>>> import numpy as np
>>> import numpy.linalg as la
>>> np.set_printoptions(suppress=True, linewidth=140)
>>> tidy = lambda a: np.round(a, 1) + 0
>>> E = np.load("w.npy")
>>> print(E)
[[90 -2 -2  0  2]
 [-3 -2 -2 -1  0]
 [ 3  1 17 -3  2]
 [-3  1 -3 38 -1]
 [ 0  3 -1 -1 40]]
>>> rng = np.random.default_rng(230)
>>> z = rng.permutation(5)
>>> print(z)
[3 1 2 0 4]
>>> M2 = E[z][:, z]
>>> print(np.diag(M2))
[38 -2 17 90 40]
>>> print(np.trace(M2))
183
>>> print(np.allclose(M2, E))
False
>>> print(tidy(np.sort(np.abs(la.eigvals(M2)))))
[ 1.9 16.6 37.9 40.4 90. ]
>>> blk = np.stack([E, 4 * E, E[::-1]])
>>> print(la.matrix_rank(blk.reshape(3, -1)))
2
>>> print((blk @ E.T).shape)
(3, 5, 5)
>>> vec = np.array([0, 2, 0, 3, 1])
>>> target = E @ vec
>>> print(target)
[ -2  -7  -5 115  43]
>>> print(tidy(la.solve(E.T, E[1])))
[0. 1. 0. 0. 0.]
>>> print(tidy(la.solve(E, 2 * target)))
[0. 4. 0. 6. 2.]
>>> X = np.loadtxt("run12.csv", delimiter=",")
>>> print(X)
[[3. 3. 2. 3.]
 [3. 3. 3. 2.]
 [2. 3. 3. 3.]
 [3. 2. 3. 3.]]
>>> z = rng.permutation(4)
>>> print(z)
[3 2 1 0]
>>> M2 = X[z][:, z]
>>> print(tidy(np.sort(np.abs(la.eigvals(M2)))))
[ 1.  1.  1. 11.]
>>> print(tidy(la.det(M2)), tidy(la.det(X[z])))
-11.0 -11.0
>>> print(np.diag(M2))
[3. 3. 3. 3.]
>>> print(np.allclose(M2, X))
True
>>> t = np.radians(60)
>>> R = np.eye(4)
>>> R[3, 3] = R[0, 0] = np.cos(t)
>>> R[3, 0], R[0, 3] = -np.sin(t), np.sin(t)
>>> print(tidy(R))
[[ 0.5  0.   0.   0.9]
 [ 0.   1.   0.   0. ]
 [ 0.   0.   1.   0. ]
 [-0.9  0.   0.   0.5]]
>>> M2 = X @ R.T
>>> print(tidy(la.det(R)), np.trace(R))
1.0 3.0
>>> print(np.allclose(la.norm(X, axis=1), la.norm(M2, axis=1)))
True
>>> print(tidy(np.abs(M2 - X).max(axis=0)))
[1.6 0.  0.  4.1]
>>> arr = np.loadtxt("out6.csv", delimiter=",")
>>> print(arr)
[[1.  0.5 0.7]
 [1.7 0.9 1.1]
 [0.9 1.  1.3]
 [1.6 0.6 1. ]
 [0.6 0.4 1.4]
 [1.2 1.  0.6]
 [0.7 1.4 1.2]
 [1.1 1.2 1.2]
 [1.5 1.2 1.2]
 [1.1 0.8 1.4]
 [0.9 1.1 1.2]
 [1.3 0.5 1.1]
 [0.9 1.6 1.4]
 [6.2 2.3 3.4]
 [5.8 1.9 4.1]
 [6.3 1.9 3.7]
 [5.8 2.4 3.6]
 [6.4 1.6 4.4]
 [5.9 2.4 4.2]
 [5.6 1.8 4.1]
 [6.3 1.7 3.7]
 [6.5 1.8 3.9]
 [6.5 2.3 4.4]
 [6.  2.  4.2]
 [6.2 2.3 4.2]
 [6.8 1.9 4.2]]
>>> vec = np.array([-2, 2, 0])
>>> target = arr @ vec
>>> print(tidy(la.pinv(arr) @ arr))
[[1. 0. 0.]
 [0. 1. 0.]
 [0. 0. 1.]]
>>> target = target + 0.3 * rng.normal(size=26)
>>> print(tidy(target))
[ -1.1  -1.8  -0.5  -1.9  -0.6  -0.5   2.1   0.4  -0.2  -0.6   0.8  -2.1   1.2  -7.6  -8.   -9.3  -7.  -10.1  -6.8  -8.1  -8.9  -9.3  -8.7
  -7.9  -7.6 -10.1]
>>> b, *_ = la.lstsq(arr, target)
>>> print(b.round())
[-2.  2. -0.]
>>> print(tidy(la.norm(target - arr @ b)))
1.6
>>> vals, evecs = la.eig(X)
>>> print(tidy(np.sort(la.eigvals(la.inv(X)))))
[-1.   0.1  1.   1. ]
>>> print(tidy(X @ evecs[:, 0] - vals[0] * evecs[:, 0]))
[0. 0. 0. 0.]
>>> print(tidy(vals))
[11.  1. -1.  1.]
>>> M2 = np.c_[arr[:, :2] @ np.array([[-4, 2], [-3, -3]]), np.array([2, 1, 1, 3, 2, 3, 3, 1, 1, 5, 5, 4, 0, 5, 1, 2, 3, 1, 5, 5, 4, 1, 3, 0, 2, 1])]
>>> print(tidy(M2))
[[ -5.5   0.5   2. ]
 [ -9.5   0.7   1. ]
 [ -6.6  -1.2   1. ]
 [ -8.2   1.4   3. ]
 [ -3.6   0.    2. ]
 [ -7.8  -0.6   3. ]
 [ -7.   -2.8   3. ]
 [ -8.   -1.4   1. ]
 [ -9.6  -0.6   1. ]
 [ -6.8  -0.2   5. ]
 [ -6.9  -1.5   5. ]
 [ -6.7   1.1   4. ]
 [ -8.4  -3.    0. ]
 [-31.7   5.5   5. ]
 [-28.9   5.9   1. ]
 [-30.9   6.9   2. ]
 [-30.4   4.4   3. ]
 [-30.4   8.    1. ]
 [-30.8   4.6   5. ]
 [-27.8   5.8   5. ]
 [-30.3   7.5   4. ]
 [-31.4   7.6   1. ]
 [-32.9   6.1   3. ]
 [-30.    6.    0. ]
 [-31.7   5.5   2. ]
 [-32.9   7.9   1. ]]
>>> print(la.matrix_rank(np.c_[arr, M2]))
4
>>> print(tidy(la.norm(la.qr(arr)[0].T @ M2, axis=0) ** 2 / ((M2 ** 2).sum(axis=0) + 1e-12)))
[1.  1.  0.6]
>>> print(tidy(la.lstsq(arr, M2[:, 0])[0]))
[-4. -3.  0.]
>>> M2 = np.array([[-1, -2, 3], [0, -3, 2], [-2, 0, 2]])
>>> M2[-1] = M2[0]
>>> data = M2 + 0.1 * np.eye(3)
>>> print(data)
[[-0.9 -2.   3. ]
 [ 0.  -2.9  2. ]
 [-1.  -2.   3.1]]
>>> q, R = la.qr(data)
>>> print(tidy(q @ R))
[[-0.9 -2.   3. ]
 [ 0.  -2.9  2. ]
 [-1.  -2.   3.1]]
>>> print(tidy(q))
[[-0.7  0.  -0.7]
 [ 0.  -1.   0.1]
 [-0.7  0.   0.7]]
>>> print(np.allclose(R.T @ R, data.T @ data))
True
>>> print(tidy(abs(R[0, 0])), tidy(la.norm(data[:, 0])))
1.3 1.3
>>> print(tidy(np.abs(np.diag(R))))
[1.3 2.9 0.1]
>>> print(tidy(np.trace(q @ q.T)))
3.0
>>> print(q.shape, R.shape)
(3, 3) (3, 3)
>>> left, sigma, Vt = la.svd(data)
>>> print(tidy(sigma))
[6.2 1.3 0. ]
>>> M2 = left[:, :2] @ np.diag(sigma[:2]) @ Vt[:2]
>>> print(tidy(la.norm(data - M2, 2)), tidy(sigma[2]))
0.0 0.0
>>> print(la.matrix_rank(M2))
2
>>> print(tidy(la.norm(data - M2) / la.norm(data)))
0.0
>>> print(tidy(M2))
[[-0.9 -2.   3. ]
 [ 0.  -2.9  2. ]
 [-1.  -2.   3.1]]
>>> print(tidy(np.abs(data - M2).max()))
0.0
>>> print(tidy(la.det(2 * M2)), tidy(la.det(M2)))
0.0 0.0
>>> print(tidy(la.eigvals(M2).sum().real))
-0.7
>>> print(tidy(np.einsum("ij,ji->", M2, M2)))
5.0
>>> print(tidy(np.einsum("ii->", M2)))
-0.7
>>> hat = np.triu(np.array([[3, -3, 0], [2, 0, 1], [0, -2, -1]]), 1) + np.eye(3)
>>> M2 = hat @ data @ la.inv(hat)
>>> print(tidy(np.poly(M2)))
[ 1.   0.7 -2.2  0.2]
>>> z = rng.permutation(3)
>>> print(z)
[1 2 0]
>>> M2 = data[z][:, z]
>>> print(np.diag(M2))
[-2.9  3.1 -0.9]
>>> print(np.allclose(M2, data))
False
>>> print(tidy(np.sort(np.abs(la.eigvals(M2)))))
[0.1 1.1 1.9]
>>> W0 = np.load("mat.npy")
>>> print(W0)
[[-0.5 -0.5  0.6 -1.9]
 [ 1.5 -0.6  1.2  1.1]
 [ 1.   0.3 -0.7 -0.4]
 [ 0.3  0.7 -0.4 -0.5]
 [ 0.  -0.4  1.1  0.2]
 [ 1.  -0.3  0.7  2.7]
 [ 0.5 -0.5  0.4 -1.5]
 [-0.7  0.   0.1 -0.8]
 [-1.1 -0.2  0.5 -0.4]
 [ 0.4 -0.3 -0.4  1.4]
 [-0.9 -1.4 -0.9  0.5]
 [ 0.5 -0.3  0.2  1. ]
 [ 8.  -8.  -2.  -3. ]
 [ 1.2  1.1 -0.2 -1.5]
 [ 0.3  0.5  0.1  0.6]
 [ 0.6 -1.4 -0.1  1.1]
 [-0.9  1.5 -0.8 -3. ]
 [ 1.   0.9 -1.7  0.2]
 [-0.1  1.2 -1.4  0.1]
 [ 0.5  0.3 -0.6  0.2]
 [ 0.1  0.8  0.6  0.5]
 [ 0.7  1.2  0.3  0.7]
 [ 0.8  1.5 -0.7 -3. ]
 [ 0.2 -0.6  1.5 -0.1]]
>>> print(la.matrix_rank(data, rtol=0.1))
2
>>> print(tidy(la.norm(data, 2) / la.norm(data)))
1.0
>>> print(la.cond(data) > 100)
True
>>> print(np.argsort(-la.norm(data, axis=0).round(6), kind="stable")[:3])
[2 1 0]
>>> m1 = np.load("a.npy")
>>> print(m1)
[[2 3 5 3]
 [3 2 4 4]
 [5 4 6 4]
 [3 4 4 2]]
>>> # equal to its transpose
>>> M2 = np.array([[2, 3, 3], [2, 2, 2]])
>>> basis = np.kron(M2, m1)
>>> print(basis.shape)
(8, 12)
>>> print(basis)
[[ 4  6 10  6  6  9 15  9  6  9 15  9]
 [ 6  4  8  8  9  6 12 12  9  6 12 12]
 [10  8 12  8 15 12 18 12 15 12 18 12]
 [ 6  8  8  4  9 12 12  6  9 12 12  6]
 [ 4  6 10  6  4  6 10  6  4  6 10  6]
 [ 6  4  8  8  6  4  8  8  6  4  8  8]
 [10  8 12  8 10  8 12  8 10  8 12  8]
 [ 6  8  8  4  6  8  8  4  6  8  8  4]]
>>> M = np.eye(4, dtype=int)[rng.permutation(4)] * np.array([3, 4, 0, 3])
>>> print(M)
[[0 4 0 0]
 [3 0 0 0]
 [0 0 0 3]
 [0 0 0 0]]
>>> # looks like rank 3
>>> vec = np.array([0, 3, -3, 0])
>>> print(M @ vec)
[12  0  0  0]
>>> print(la.norm(M @ vec) <= la.norm(M, 2) * la.norm(vec) + 1e-9)
True
>>> print(np.einsum("ij,j->i", M, vec))
[12  0  0  0]
>>> print(M @ np.eye(4)[0])
[0. 3. 0. 0.]
>>> print((M @ vec).argmax())
0
>>> print(M * vec)
[[ 0 12  0  0]
 [ 0  0  0  0]
 [ 0  0  0  0]
 [ 0  0  0  0]]
>>> print(tidy(la.norm(M, axis=0)))
[3. 4. 0. 3.]
>>> print(M @ M.T)
[[16  0  0  0]
 [ 0  9  0  0]
 [ 0  0  9  0]
 [ 0  0  0  0]]
>>> print(M.T @ M)
[[ 9  0  0  0]
 [ 0 16  0  0]
 [ 0  0  0  0]
 [ 0  0  0  9]]
>>> hat = np.triu(np.array([[0, 4, 1, 1], [-1, 2, -5, -4], [-4, 5, -2, 0], [-4, 4, 4, -5]]), 1) + np.eye(4)
>>> M2 = hat @ M @ la.inv(hat)
>>> print(np.trace(M2), np.trace(M))
0.0 0
>>> print(tidy(la.det(M2)))
0.0
>>> print(la.cond(M) > 100)
True
>>> print(la.matrix_rank(M, rtol=0.1))
3
>>> vec = np.array([0, -2, -2, 2])
>>> target = W0 @ vec
>>> b, lr = np.zeros(4), 1 / la.norm(W0, 2) ** 2
>>> for i in range(3):
...     b -= lr * W0.T @ (W0 @ b - target)
...     if i % 1 == 0: print(i, round(la.norm(W0 @ b - target), 1))
... 
0 12.3
1 9.7
2 8.1
>>> print(tidy(la.cond(W0)))
3.6
>>> print(tidy(b))
[ 0.7 -1.3 -0.4  1.1]
>>> A = np.array([[-3, -3, 3, 2], [0, -2, 3, -3], [3, -1, -3, -2]])
>>> print(A)
[[-3 -3  3  2]
 [ 0 -2  3 -3]
 [ 3 -1 -3 -2]]
>>> M2 = A / la.norm(A, axis=1, keepdims=True)
>>> C2 = M2 @ M2.T
>>> print((np.abs(C2) > 0.9).astype(int))
[[1 0 0]
 [0 1 0]
 [0 0 1]]
>>> print(tidy(C2))
[[ 1.   0.3 -0.7]
 [ 0.3  1.   0. ]
 [-0.7  0.   1. ]]
>>> print(tidy(np.degrees(np.arccos(np.clip(C2[2, 1], -1, 1)))))
92.5
>>> print(tidy(la.norm(M2, axis=1)))
[1. 1. 1.]
>>> print(tidy(C2[2]))
[-0.7  0.   1. ]
>>> vals, evecs = la.eigh(C2)
>>> vec = np.array([0, 5, 3])
>>> print(tidy(np.abs(C2).sum(axis=1).max()), tidy(np.abs(vals).max()))
2.1 1.8
>>> print(tidy(vec @ C2 @ vec))
32.7
>>> vec = np.array([1, -4, -1, 7])
>>> print(A @ np.eye(4)[3])
[ 2. -3. -2.]
>>> print((A * vec).sum(axis=1))
[ 20 -16  -4]
>>> print((A @ vec).argmax())
0
>>> print(la.norm(A @ vec) <= la.norm(A, 2) * la.norm(vec) + 1e-9)
True
>>> print(A @ np.ones(4))
[-1. -2. -3.]
>>> print(np.sign((A @ vec).round(6)))
[ 1 -1 -1]
>>> print(A @ (2 * vec))
[ 40 -32  -8]
